% ipython --no-banner

In [1]: import numpy as np

In [2]: np.set_printoptions(precision=1, suppress=True, linewidth=200, floatmode="fixed")

In [3]: data = np.load("run10.npy")

In [4]: print(data)
[[0.0 1.0 1.0 1.0 1.0 1.0 1.0 1.0 1.0]
 [1.0 0.0 1.0 1.0 1.0 1.0 1.0 1.0 1.0]
 [1.0 1.0 0.0 1.0 1.0 1.0 1.0 1.0 1.0]
 [1.0 1.0 1.0 0.0 1.0 1.0 1.0 1.0 1.0]
 [1.0 1.0 1.0 1.0 0.0 1.0 1.0 1.0 1.0]
 [1.0 1.0 1.0 1.0 1.0 0.0 1.0 1.0 1.0]
 [1.0 1.0 1.0 1.0 1.0 1.0 0.0 1.0 1.0]
 [1.0 1.0 1.0 1.0 1.0 1.0 1.0 0.0 1.0]
 [1.0 1.0 1.0 1.0 1.0 1.0 1.0 1.0 0.0]]

In [5]: print(np.trace(data @ data @ data) // 6)
84.0

In [6]: print(data @ data)
[[8.0 7.0 7.0 7.0 7.0 7.0 7.0 7.0 7.0]
 [7.0 8.0 7.0 7.0 7.0 7.0 7.0 7.0 7.0]
 [7.0 7.0 8.0 7.0 7.0 7.0 7.0 7.0 7.0]
 [7.0 7.0 7.0 8.0 7.0 7.0 7.0 7.0 7.0]
 [7.0 7.0 7.0 7.0 8.0 7.0 7.0 7.0 7.0]
 [7.0 7.0 7.0 7.0 7.0 8.0 7.0 7.0 7.0]
 [7.0 7.0 7.0 7.0 7.0 7.0 8.0 7.0 7.0]
 [7.0 7.0 7.0 7.0 7.0 7.0 7.0 8.0 7.0]
 [7.0 7.0 7.0 7.0 7.0 7.0 7.0 7.0 8.0]]

In [7]: Lm = np.diag(data.sum(axis=1)) - data

In [8]: print(Lm)
[[ 8.0 -1.0 -1.0 -1.0 -1.0 -1.0 -1.0 -1.0 -1.0]
 [-1.0  8.0 -1.0 -1.0 -1.0 -1.0 -1.0 -1.0 -1.0]
 [-1.0 -1.0  8.0 -1.0 -1.0 -1.0 -1.0 -1.0 -1.0]
 [-1.0 -1.0 -1.0  8.0 -1.0 -1.0 -1.0 -1.0 -1.0]
 [-1.0 -1.0 -1.0 -1.0  8.0 -1.0 -1.0 -1.0 -1.0]
 [-1.0 -1.0 -1.0 -1.0 -1.0  8.0 -1.0 -1.0 -1.0]
 [-1.0 -1.0 -1.0 -1.0 -1.0 -1.0  8.0 -1.0 -1.0]
 [-1.0 -1.0 -1.0 -1.0 -1.0 -1.0 -1.0  8.0 -1.0]
 [-1.0 -1.0 -1.0 -1.0 -1.0 -1.0 -1.0 -1.0  8.0]]

In [9]: print((np.linalg.eigvalsh(Lm) < 1e-8).sum())
1

In [10]: print(Lm @ np.ones(9))
[0.0 0.0 0.0 0.0 0.0 0.0 0.0 0.0 0.0]

In [11]: print(np.round(np.linalg.eigvalsh(Lm), 1) + 0)
[0.0 9.0 9.0 9.0 9.0 9.0 9.0 9.0 9.0]
